$ python -q
>>> import numpy as np
>>> np.set_printoptions(suppress=True, linewidth=140)
>>> def tidy(a):
...     return np.round(a, 2) + 0
... 
>>> feats = np.array([[0, 1, 0, 0, 0, 1],
...     [1, 0, 0, 1, 0, 0],
...     [0, 0, 0, 1, 1, 0],
...     [0, 1, 1, 0, 0, 1],
...     [0, 0, 1, 0, 0, 1],
...     [1, 0, 0, 1, 1, 0]])
>>> t = np.radians(45)
>>> Rm = np.eye(6)
>>> Rm[2, 2] = Rm[3, 3] = np.cos(t)
>>> Rm[2, 3], Rm[3, 2] = -np.sin(t), np.sin(t)
>>> tidy(Rm)
array([[ 1.  ,  0.  ,  0.  ,  0.  ,  0.  ,  0.  ],
       [ 0.  ,  1.  ,  0.  ,  0.  ,  0.  ,  0.  ],
       [ 0.  ,  0.  ,  0.71, -0.71,  0.  ,  0.  ],
       [ 0.  ,  0.  ,  0.71,  0.71,  0.  ,  0.  ],
       [ 0.  ,  0.  ,  0.  ,  0.  ,  1.  ,  0.  ],
       [ 0.  ,  0.  ,  0.  ,  0.  ,  0.  ,  1.  ]])
>>> A2 = feats @ Rm.T
>>> tidy(np.linalg.svd(feats, compute_uv=False)), tidy(np.linalg.svd(A2, compute_uv=False))
(array([2.41, 2.41, 1.  , 1.  , 0.41, 0.41]), array([2.41, 2.41, 1.  , 1.  , 0.41, 0.41]))
>>> tidy(np.abs(A2 - feats).max(axis=0))
array([0.  , 0.  , 0.71, 0.71, 0.  , 0.  ])
>>> tidy(np.linalg.det(Rm)), tidy(np.trace(Rm))
(np.float64(1.0), np.float64(5.41))
>>> A2 = feats ** -1
Traceback (most recent call last):
  File "<python-input-13>", line 1, in <module>
    A2 = feats ** -1
         ~~~~~~^^~~~
ValueError: Integers to negative integer powers are not allowed.
>>> A2 = np.linalg.inv(feats)
>>> tidy(np.linalg.det(feats) * A2)
array([[ 0.,  0.,  1.,  0.,  0., -1.],
       [ 0.,  0.,  0., -1.,  1.,  0.],
       [ 1.,  0.,  0., -1.,  0.,  0.],
       [ 0., -1., -1.,  0.,  0.,  1.],
       [ 0.,  1.,  0.,  0.,  0., -1.],
       [-1.,  0.,  0.,  1., -1.,  0.]])
>>> np.allclose(A2, feats.T)
False
>>> tidy(np.linalg.slogdet(feats)[0])
np.float64(-1.0)
>>> tidy(np.linalg.cond(feats))
np.float64(5.83)
>>> tidy(np.linalg.det(feats) * np.linalg.det(A2))
np.float64(1.0)
>>> A2
array([[ 0.,  0., -1.,  0.,  0.,  1.],
       [ 0.,  0.,  0.,  1., -1.,  0.],
       [-1.,  0.,  0.,  1.,  0.,  0.],
       [ 0.,  1.,  1.,  0.,  0., -1.],
       [ 0., -1.,  0.,  0.,  0.,  1.],
       [ 1.,  0.,  0., -1.,  1.,  0.]])
>>> F = np.load("m.npy")
>>> F
array([[ 1, -1, -1,  1,  1, -1, -1,  1],
       [ 1,  1,  1,  1, -1, -1, -1, -1],
       [ 1,  1,  1,  1,  1,  1,  1,  1]])
>>> F[2] @ F[1]
np.int64(0)
>>> np.linalg.norm(F, axis=1).argmax()
np.int64(0)
>>> tidy(np.linalg.norm(F[2] - F[1]))
np.float64(4.0)
>>> tidy(np.linalg.norm(F, "nuc"))
np.float64(8.49)
>>> tidy(np.linalg.norm(F[2], 1)), tidy(np.linalg.norm(F[2], np.inf))
(np.float64(8.0), np.float64(1.0))
>>> u = np.array([1, 7, 6])
>>> np.cross(F[0, :3], F[2, :3])
array([ 0, -2,  2])
>>> np.polyval(u, F[0])
array([14,  0,  0, 14, 14,  0,  0, 14])
>>> np.correlate(F[0], F[2], "full")
array([ 1,  0, -1,  0,  1,  0, -1,  0, -1,  0,  1,  0, -1,  0,  1])
>>> X = np.load("data.npy")
>>> X
array([[ 0,  0, -6,  0],
       [ 0,  0,  2, -2],
       [-3,  0, -3,  0],
       [ 1, -1,  1, -1]])
>>> t = np.radians(135)
>>> Rm = np.eye(8)
>>> Rm[6, 6] = Rm[0, 0] = np.cos(t)
>>> Rm[6, 0], Rm[0, 6] = -np.sin(t), np.sin(t)
>>> tidy(Rm)
array([[-0.71,  0.  ,  0.  ,  0.  ,  0.  ,  0.  ,  0.71,  0.  ],
       [ 0.  ,  1.  ,  0.  ,  0.  ,  0.  ,  0.  ,  0.  ,  0.  ],
       [ 0.  ,  0.  ,  1.  ,  0.  ,  0.  ,  0.  ,  0.  ,  0.  ],
       [ 0.  ,  0.  ,  0.  ,  1.  ,  0.  ,  0.  ,  0.  ,  0.  ],
       [ 0.  ,  0.  ,  0.  ,  0.  ,  1.  ,  0.  ,  0.  ,  0.  ],
       [ 0.  ,  0.  ,  0.  ,  0.  ,  0.  ,  1.  ,  0.  ,  0.  ],
       [-0.71,  0.  ,  0.  ,  0.  ,  0.  ,  0.  , -0.71,  0.  ],
       [ 0.  ,  0.  ,  0.  ,  0.  ,  0.  ,  0.  ,  0.  ,  1.  ]])
>>> A2 = F @ Rm.T
>>> np.allclose(np.linalg.norm(F, axis=1), np.linalg.norm(A2, axis=1))
True
>>> tidy(np.linalg.det(Rm)), tidy(np.trace(Rm))
(np.float64(1.0), np.float64(4.59))
>>> tidy(A2)
array([[-1.41, -1.  , -1.  ,  1.  ,  1.  , -1.  ,  0.  ,  1.  ],
       [-1.41,  1.  ,  1.  ,  1.  , -1.  , -1.  ,  0.  , -1.  ],
       [ 0.  ,  1.  ,  1.  ,  1.  ,  1.  ,  1.  , -1.41,  1.  ]])
>>> print(np.allclose(F @ F.T, A2 @ A2.T))
True
>>> x0 = np.array([3, 0, 3, 0])
>>> target = X @ x0
>>> coef, lr = np.zeros(4), 1 / np.linalg.norm(X, 2) ** 2
>>> for i in range(150):
...     coef -= lr * X.T @ (X @ coef - target)
...     if i % 50 == 0: print(i, round(np.linalg.norm(X @ coef - target), 2))
... 
0 5.32
50 0.1
100 0.05
>>> print(tidy(np.linalg.cond(X)))
8.82
>>> W0 = np.load("test1.npy")
>>> tidy(W0)
array([[-0.83, -1.12,  0.35, -1.08,  0.87],
       [ 0.91,  0.36,  1.69, -0.42,  0.13],
       [ 0.3 , -0.53, -0.18, -1.02, -1.6 ],
       [ 1.52, -0.43, -0.88, -0.38,  0.77],
       [ 0.3 , -1.47,  0.47,  1.21, -0.28]])
>>> u = np.array([0, 3, -4])
>>> tidy(np.polyval(u, W0[0]))
array([-6.5 , -7.36, -2.96, -7.25, -1.39])
>>> tidy(np.convolve(W0[0], u))
array([ 0.  , -2.5 , -0.03,  5.52, -4.64,  6.94, -3.48])
>>> print(tidy(np.cross(W0[0, :3], W0[3, :3])))
[ 1.14 -0.21  2.06]
>>> def softmax(z):
...     e = np.exp(z - z.max(axis=-1, keepdims=True))
...     return e / e.sum(axis=-1, keepdims=True)
... 
>>> tidy(softmax(W0).sum(axis=1))
array([1., 1., 1., 1., 1.])
>>> tidy(softmax(10 * W0[2]))
array([0.99, 0.  , 0.01, 0.  , 0.  ])
>>> tidy(softmax(W0[2]))
array([0.41, 0.18, 0.25, 0.11, 0.06])
>>> att = W0 @ W0.T / np.sqrt(5)
>>> tidy(softmax(att + np.triu(np.full(att.shape, -np.inf), 1)))
array([[1.  , 0.  , 0.  , 0.  , 0.  ],
       [0.14, 0.86, 0.  , 0.  , 0.  ],
       [0.13, 0.13, 0.75, 0.  , 0.  ],
       [0.11, 0.11, 0.11, 0.67, 0.  ],
       [0.1 , 0.1 , 0.1 , 0.1 , 0.6 ]])
>>> tidy(softmax(att)[2] @ W0)
array([ 0.37, -0.59,  0.06, -0.68, -0.81])
>>> softmax(att).round(6).argmax(axis=1)
array([0, 1, 2, 3, 4])
>>> tidy(np.linalg.det(W0.T))
np.float64(32.0)
>>> print(tidy(np.linalg.det(W0[::-1])))
32.0
>>> tidy(np.poly(W0))
array([  1.  ,   1.31,   2.44,  -4.89, -10.51, -32.  ])
>>> tidy(np.linalg.det(2 * W0)), tidy(np.linalg.det(W0))
(np.float64(1024.0), np.float64(32.0))
>>> tidy(np.einsum("ii->", W0))
np.float64(-1.31)
>>> tidy(np.linalg.eigvals(W0).sum().real)
np.float64(-1.31)
